In [1]: import numpy as np

In [2]: from numpy import linalg as LA

In [3]: np.set_printoptions(precision=2, suppress=True, linewidth=160)

In [4]: arr = np.load("x.npy")

In [5]: arr
Out[5]: 
array([[2, 0, 3, 0, 1, 1, 1, 0, 3, 2, 1],
       [0, 0, 1, 1, 2, 0, 2, 3, 2, 3, 0],
       [2, 3, 2, 0, 3, 1, 0, 2, 3, 0, 3],
       [3, 0, 3, 2, 2, 1, 2, 2, 2, 0, 2],
       [2, 3, 1, 0, 1, 0, 0, 1, 0, 1, 2],
       [2, 3, 3, 1, 0, 0, 0, 2, 2, 2, 1],
       [0, 1, 2, 3, 1, 3, 0, 3, 2, 0, 0],
       [3, 2, 2, 2, 3, 2, 1, 1, 0, 3, 1]])

In [6]: M2 = arr / np.sqrt((arr ** 2).mean(axis=1, keepdims=True))

In [7]: LA.matrix_rank(M2) == LA.matrix_rank(arr)
Out[7]: np.True_

In [8]: LA.matrix_rank(arr - arr.mean(axis=1, keepdims=True))
Out[8]: np.int64(8)

In [9]: r0 = np.array([4, 5])

In [10]: np.convolve(arr[1], r0)
Out[10]: array([ 0,  0,  4,  9, 13, 10,  8, 22, 23, 22, 15,  0])

In [11]: np.array([np.convolve(row, r0, "same") for row in arr])
Out[11]: 
array([[ 8, 10, 12, 15,  4,  9,  9,  5, 12, 23, 14],
       [ 0,  0,  4,  9, 13, 10,  8, 22, 23, 22, 15],
       [ 8, 22, 23, 10, 12, 19,  5,  8, 22, 15, 12],
       [12, 15, 12, 23, 18, 14, 13, 18, 18, 10,  8],
       [ 8, 22, 19,  5,  4,  5,  0,  4,  5,  4, 13],
       [ 8, 22, 27, 19,  5,  0,  0,  8, 18, 18, 14],
       [ 0,  4, 13, 22, 19, 17, 15, 12, 23, 10,  0],
       [12, 23, 18, 18, 22, 23, 14,  9,  5, 12, 19]])

In [12]: np.polyval(r0, arr[1])
Out[12]: array([ 5,  5,  9,  9, 13,  5, 13, 17, 13, 17,  5])

In [13]: M2 = arr[0, 0] * arr[1:] - np.outer(arr[1:, 0], arr[0])

In [14]: M2
Out[14]: 
array([[ 0,  0,  2,  2,  4,  0,  4,  6,  4,  6,  0],
       [ 0,  6, -2,  0,  4,  0, -2,  4,  0, -4,  4],
       [ 0,  0, -3,  4,  1, -1,  1,  4, -5, -6,  1],
       [ 0,  6, -4,  0,  0, -2, -2,  2, -6, -2,  2],
       [ 0,  6,  0,  2, -2, -2, -2,  4, -2,  0,  0],
       [ 0,  2,  4,  6,  2,  6,  0,  6,  4,  0,  0],
       [ 0,  4, -5,  4,  3,  1, -1,  2, -9,  0, -1]])

In [15]: LA.matrix_rank(M2), LA.matrix_rank(arr)
Out[15]: (np.int64(7), np.int64(8))

In [16]: LA.norm(arr, axis=1).argmax()
Out[16]: np.int64(2)

In [17]: round(LA.norm(arr[4] - arr[0]), 2)
Out[17]: np.float64(5.2)

In [18]: arr[4] @ arr[0]
Out[18]: np.int64(12)

In [19]: vec = np.array([5, 4, 5, 5, 0, 5, 1, 1, 3, 0, 1])

In [20]: h1 = np.maximum(arr @ vec, 0)

In [21]: np.maximum(arr @ vec, 0) - np.maximum(-arr @ vec, 0)
Out[21]: array([41, 21, 51, 57, 30, 51, 53, 56])

In [22]: arr * (h1 > 1e-9)[:, None]
Out[22]: 
array([[2, 0, 3, 0, 1, 1, 1, 0, 3, 2, 1],
       [0, 0, 1, 1, 2, 0, 2, 3, 2, 3, 0],
       [2, 3, 2, 0, 3, 1, 0, 2, 3, 0, 3],
       [3, 0, 3, 2, 2, 1, 2, 2, 2, 0, 2],
       [2, 3, 1, 0, 1, 0, 0, 1, 0, 1, 2],
       [2, 3, 3, 1, 0, 0, 0, 2, 2, 2, 1],
       [0, 1, 2, 3, 1, 3, 0, 3, 2, 0, 0],
       [3, 2, 2, 2, 3, 2, 1, 1, 0, 3, 1]])

In [23]: np.maximum(arr @ (3 * vec), 0)
Out[23]: array([123,  63, 153, 171,  90, 153, 159, 168])

In [24]: A = np.loadtxt("test1.csv", delimiter=",")

In [25]: A
Out[25]: 
array([[0.29, 0.14, 0.43, 0.14],
       [0.33, 0.44, 0.11, 0.11],
       [0.75, 0.  , 0.25, 0.  ],
       [0.25, 0.12, 0.12, 0.5 ]])

In [26]: M2 = np.array([[2, -2],
    ...:     [1, 1],
    ...:     [2, 2],
    ...:     [0, 0],
    ...:     [0, 0],
    ...:     [-2, 2],
    ...:     [-1, 2],
    ...:     [0, 1],
    ...:     [1, 1],
    ...:     [-2, 0],
    ...:     [-1, 2]])

In [27]: arr @ M2
Out[27]: 
array([[ 5, 11],
       [-4, 11],
       [ 9, 16],
       [ 8, 14],
       [ 5,  6],
       [10, 11],
       [ 1, 16],
       [ 0,  9]])

In [28]: M2 @ arr
ValueError: matmul: Input operand 1 has a mismatch in its core dimension 0, with gufunc signature (n?,k),(k,m?)->(n?,m?) (size 8 is different from 2)


In [29]: np.einsum("ik,kj->ji", arr, M2)
Out[29]: 
array([[ 5, -4,  9,  8,  5, 10,  1,  0],
       [11, 11, 16, 14,  6, 11, 16,  9]])

In [30]: LA.matrix_rank(arr @ M2)
Out[30]: np.int64(2)

In [31]: LA.matrix_rank(np.vstack([arr, M2.T]))
Out[31]: np.int64(10)

In [32]: np.vstack([arr, M2.T]).shape
Out[32]: (10, 11)

In [33]: vec = np.array([0, 0, 1, 4])

In [34]: h1 = np.maximum(A @ vec, 0)

In [35]: np.maximum(A @ (3 * vec), 0)
Out[35]: array([3.  , 1.67, 0.75, 6.38])

In [36]: A.T @ h1
Out[36]: array([1.19, 0.66, 0.82, 1.27])

In [37]: h1
Out[37]: array([1.  , 0.56, 0.25, 2.12])

In [38]: evals, vecs = LA.eig(A)

In [39]: round(float(np.prod(evals)), 2)
Out[39]: -0.05

In [40]: evals
Out[40]: array([-0.32,  1.  ,  0.45,  0.35])

In [41]: np.sort(LA.eigvals(A.T))
Out[41]: array([-0.32,  0.35,  0.45,  1.  ])

In [42]: rng = np.random.default_rng(9227)

In [43]: lab = rng.permutation(4)

In [44]: lab
Out[44]: array([3, 2, 1, 0])

In [45]: M2 = A[lab][:, lab]

In [46]: M2
Out[46]: 
array([[0.5 , 0.12, 0.12, 0.25],
       [0.  , 0.25, 0.  , 0.75],
       [0.11, 0.11, 0.44, 0.33],
       [0.14, 0.43, 0.14, 0.29]])

In [47]: np.round(LA.det(M2), 2), round(float(LA.det(A[lab])), 2)
Out[47]: (np.float64(-0.05), -0.05)

In [48]: np.sort(np.abs(LA.eigvals(M2)))
Out[48]: array([0.32, 0.35, 0.45, 1.  ])

In [49]: np.diag(M2)
Out[49]: array([0.5 , 0.25, 0.44, 0.29])
